In [1]: import numpy as np

In [2]: from numpy import linalg as LA

In [3]: np.set_printoptions(suppress=True, linewidth=140)

In [4]: J = np.load("out14.npy")

In [5]: J
Out[5]: 
array([[-1,  0,  1,  2,  3,  4,  5],
       [ 6,  7,  8,  9, 10, 11, 12],
       [13, 14, 15, 16, 17, 18, 19],
       [20, 21, 22, 23, 24, 25, 26],
       [27, 28, 29, 30, 31, 32, 33],
       [34, 35, 36, 37, 38, 39, 40],
       [41, 42, 43, 44, 45, 46, 47],
       [48, 49, 50, 51, 52, 53, 54],
       [55, 56, 57, 58, 59, 60, 61],
       [62, 63, 64, 65, 66, 67, 68],
       [69, 70, 71, 72, 73, 74, 75],
       [76, 77, 78, 79, 80, 81, 82]])

In [6]: print(np.round(J @ LA.pinv(J) @ J, 2) + 0)
[[-1.  0.  1.  2.  3.  4.  5.]
 [ 6.  7.  8.  9. 10. 11. 12.]
 [13. 14. 15. 16. 17. 18. 19.]
 [20. 21. 22. 23. 24. 25. 26.]
 [27. 28. 29. 30. 31. 32. 33.]
 [34. 35. 36. 37. 38. 39. 40.]
 [41. 42. 43. 44. 45. 46. 47.]
 [48. 49. 50. 51. 52. 53. 54.]
 [55. 56. 57. 58. 59. 60. 61.]
 [62. 63. 64. 65. 66. 67. 68.]
 [69. 70. 71. 72. 73. 74. 75.]
 [76. 77. 78. 79. 80. 81. 82.]]

In [7]: print(LA.lstsq(J[:-1].T, J[-1])[2])
2

In [8]: np.unique(J.round(6), axis=0).shape
Out[8]: (12, 7)

In [9]: left, sigma, VT = LA.svd(J)

In [10]: print(sigma.round(2) + 0)
[432.53   9.39   0.     0.     0.     0.     0.  ]

In [11]: np.argmax(sigma[:-1] / (sigma[1:] + 1e-6)) + 1
Out[11]: np.int64(2)

In [12]: Y = left[:, :2] @ np.diag(sigma[:2]) @ VT[:2]

In [13]: round(float(LA.norm(J - Y, 2)), 2), np.round(sigma[2], 2)
Out[13]: (0.0, np.float64(0.0))

In [14]: Y.round(2) + 0
Out[14]: 
array([[-1.,  0.,  1.,  2.,  3.,  4.,  5.],
       [ 6.,  7.,  8.,  9., 10., 11., 12.],
       [13., 14., 15., 16., 17., 18., 19.],
       [20., 21., 22., 23., 24., 25., 26.],
       [27., 28., 29., 30., 31., 32., 33.],
       [34., 35., 36., 37., 38., 39., 40.],
       [41., 42., 43., 44., 45., 46., 47.],
       [48., 49., 50., 51., 52., 53., 54.],
       [55., 56., 57., 58., 59., 60., 61.],
       [62., 63., 64., 65., 66., 67., 68.],
       [69., 70., 71., 72., 73., 74., 75.],
       [76., 77., 78., 79., 80., 81., 82.]])

In [15]: LA.matrix_rank(Y)
Out[15]: np.int64(2)

In [16]: print(round(float(np.abs(J - Y).max()), 2))
0.0

In [17]: left, sigma, VT = LA.svd(J, full_matrices=False)

In [18]: np.allclose(left * sigma @ VT, J)
Out[18]: True

In [19]: print(np.round(VT @ VT.T, 2) + 0)
[[1. 0. 0. 0. 0. 0. 0.]
 [0. 1. 0. 0. 0. 0. 0.]
 [0. 0. 1. 0. 0. 0. 0.]
 [0. 0. 0. 1. 0. 0. 0.]
 [0. 0. 0. 0. 1. 0. 0.]
 [0. 0. 0. 0. 0. 1. 0.]
 [0. 0. 0. 0. 0. 0. 1.]]

In [20]: (sigma > 1e-8).sum()
Out[20]: np.int64(2)

In [21]: np.round(left.T @ J @ VT.T, 2) + 0
Out[21]: 
array([[432.53,   0.  ,   0.  ,   0.  ,   0.  ,   0.  ,   0.  ],
       [  0.  ,   9.39,   0.  ,   0.  ,   0.  ,   0.  ,   0.  ],
       [  0.  ,   0.  ,   0.  ,   0.  ,   0.  ,   0.  ,   0.  ],
       [  0.  ,   0.  ,   0.  ,   0.  ,   0.  ,   0.  ,   0.  ],
       [  0.  ,   0.  ,   0.  ,   0.  ,   0.  ,   0.  ,   0.  ],
       [  0.  ,   0.  ,   0.  ,   0.  ,   0.  ,   0.  ,   0.  ],
       [  0.  ,   0.  ,   0.  ,   0.  ,   0.  ,   0.  ,   0.  ]])

In [22]: print(sigma.round(2) + 0)
[432.53   9.39   0.     0.     0.     0.     0.  ]

In [23]: np.round(np.cumsum(sigma ** 2) / np.sum(sigma ** 2), 2)
Out[23]: array([1., 1., 1., 1., 1., 1., 1.])

In [24]: np.round(np.sqrt((sigma ** 2).sum()), 2), np.round(LA.norm(J), 2)
Out[24]: (np.float64(432.63), np.float64(432.63))

In [25]: print(np.round(np.abs(VT[0]), 2))
[0.36 0.36 0.37 0.38 0.38 0.39 0.4 ]

In [26]: rank = LA.matrix_rank(J)

In [27]: rank
Out[27]: np.int64(2)

In [28]: N = LA.svd(J)[2][rank:].T

In [29]: np.round(N @ N.T, 2) + 0
Out[29]: 
array([[ 0.54, -0.36, -0.25, -0.14, -0.04,  0.07,  0.18],
       [-0.36,  0.71, -0.21, -0.14, -0.07,  0.  ,  0.07],
       [-0.25, -0.21,  0.82, -0.14, -0.11, -0.07, -0.04],
       [-0.14, -0.14, -0.14,  0.86, -0.14, -0.14, -0.14],
       [-0.04, -0.07, -0.11, -0.14,  0.82, -0.21, -0.25],
       [ 0.07,  0.  , -0.07, -0.14, -0.21,  0.71, -0.36],
       [ 0.18,  0.07, -0.04, -0.14, -0.25, -0.36,  0.54]])

In [30]: np.allclose(J @ N, 0)
Out[30]: True

In [31]: print(N.shape)
(7, 5)

In [32]: print(LA.matrix_rank(J.T @ J), LA.matrix_rank(J @ J.T))
2 2

In [33]: E = np.loadtxt("run2.csv", delimiter=",")

In [34]: E
Out[34]: 
array([[ -3.,   3.,  -2.,   0.,  -3.,  -2.,   3.],
       [ -6.,   5.,  -5.,   1.,  -2.,  -5.,   2.],
       [ -3.,   2.,  -7.,   3.,  -4.,  -8.,   0.],
       [ -1.,   2., -10.,   1.,  -4.,  -9.,   1.],
       [ -4.,   5., -10.,  -2.,  -2., -12.,  -2.],
       [ -3.,   7., -10.,  -4.,  -4., -15.,  -4.],
       [ -1.,   9.,  -8.,  -4.,  -7., -12.,  -1.],
       [  1.,  12.,  -6.,  -7.,  -4., -14.,  -2.],
       [ -1.,  11.,  -4.,  -5.,  -3., -14.,  -4.],
       [ -1.,  13.,  -4.,  -8.,   0., -16.,  -6.],
       [ -4.,  14.,  -4., -10.,  -3., -17.,  -8.],
       [ -6.,  17.,  -6., -12.,  -5., -16.,  -7.],
       [ -8.,  14.,  -7., -10.,  -8., -18.,  -5.],
       [-11.,  14.,  -9.,  -9., -11., -18.,  -7.],
       [-11.,  17.,  -8.,  -9.,  -9., -17.,  -7.],
       [-12.,  15.,  -9., -12.,  -9., -19.,  -5.],
       [-13.,  12., -10.,  -9.,  -9., -19.,  -6.],
       [-11.,  13., -13., -10.,  -6., -20.,  -9.],
       [-14.,  13., -10.,  -8.,  -9., -19., -12.],
       [-15.,  11., -13., -10., -10., -19., -15.],
       [-18.,  12., -16.,  -7.,  -9., -16., -14.],
       [-19.,  12., -14.,  -4., -12., -19., -15.],
       [-17.,   9., -17.,  -4., -14., -22., -16.],
       [-18.,  10., -19.,  -2., -15., -20., -19.],
       [-21.,  12., -18.,  -2., -12., -18., -21.],
       [-18.,   9., -15.,   1., -11., -20., -23.],
       [-17.,   6., -12.,   0., -12., -20., -22.]])

In [35]: cent = E[[14, 7]].astype(float)

In [36]: for _ in range(5):
    ...:     lab = LA.norm(E[:, None] - cent, axis=-1).argmin(axis=1)
    ...:     cent = np.array([E[lab == j].mean(axis=0) for j in range(2)])
    ...: 

In [37]: print(lab)
[1 1 1 1 1 1 1 1 1 1 1 0 0 0 0 0 0 0 0 0 0 0 0 0 0 0 0]

In [38]: np.round(cent[1] - cent[0], 2)
Out[38]: array([11.95, -4.7 ,  5.89,  3.51,  6.79,  7.48, 10.78])

In [39]: W0 = np.load("test8.npy")

In [40]: W0
Out[40]: 
array([[  1,  -3,  -2,   2,   0,  -1],
       [  2,  -1,  -4,   2,   3,   1],
       [  1,  -3,  -4,  -1,   3,   1],
       [ -1,   0,  -6,   0,   0,   3],
       [ -3,   2,  -3,   0,  -3,   5],
       [ -4,   5,  -4,   1,  -3,   5],
       [ -1,   3,  -1,   0,  -6,   3],
       [  0,   3,  -4,  -2,  -6,   5],
       [  2,   0,  -3,  -5,  -3,   4],
       [  4,  -2,  -2,  -4,  -3,   7],
       [  7,   0,  -2,  -4,  -2,   8],
       [  7,   1,  -4,  -1,  -3,  10],
       [ 10,   0,  -2,  -1,  -4,   8],
       [ 13,  -2,  -4,  -4,  -3,  11],
       [ 10,  -4,  -1,  -4,  -6,  12],
       [ 10,  -6,  -1,  -2,  -9,  12],
       [ 13,  -9,  -3,  -4, -10,  11],
       [ 10,  -6,  -1,  -6, -11,  10],
       [ 10,  -4,   0,  -9,  -9,  10],
       [  8,  -4,   3, -12, -12,   7],
       [  6,  -5,   4,  -9, -10,   5],
       [  6,  -7,   5, -10,  -8,   3],
       [  3,  -7,   8, -12, -11,   6],
       [  1,  -7,   5, -12,  -9,   4],
       [  1,  -9,   3, -11, -10,   1],
       [  0,  -9,   1,  -9, -13,   1],
       [ -2,  -6,   0,  -8, -15,   1],
       [ -1,  -7,  -2,  -9, -15,   0],
       [  1,  -6,  -1,  -8, -13,  -3]])

In [41]: cen = W0 - W0.mean(axis=0)

In [42]: left, sigma, VT = LA.svd(cen, full_matrices=False)

In [43]: np.round(np.abs(VT[-1]), 2)
Out[43]: array([0.44, 0.36, 0.45, 0.4 , 0.26, 0.49])

In [44]: np.round((sigma ** 2).sum() ** 2 / (sigma ** 4).sum(), 2)
Out[44]: np.float64(2.68)

In [45]: LA.matrix_rank(cen)
Out[45]: np.int64(6)

In [46]: print(np.round(cen.mean(axis=0), 2) + 0)
[0. 0. 0. 0. 0. 0.]

In [47]: (np.sign(left[:, 0]) == np.sign(left[0, 0])).astype(int)
Out[47]: array([1, 1, 1, 1, 1, 1, 1, 1, 1, 1, 1, 1, 1, 1, 0, 0, 0, 0, 0, 0, 0, 0, 0, 0, 0, 0, 0, 0, 0])

In [48]: print(np.searchsorted(np.cumsum(sigma ** 2) / (sigma ** 2).sum(), 0.9) + 1)
3

In [49]: np.round(VT[0] * np.sign(VT[0, np.abs(VT[0]).argmax()]), 2)
Out[49]: array([-0.16,  0.43, -0.35,  0.55,  0.6 , -0.01])
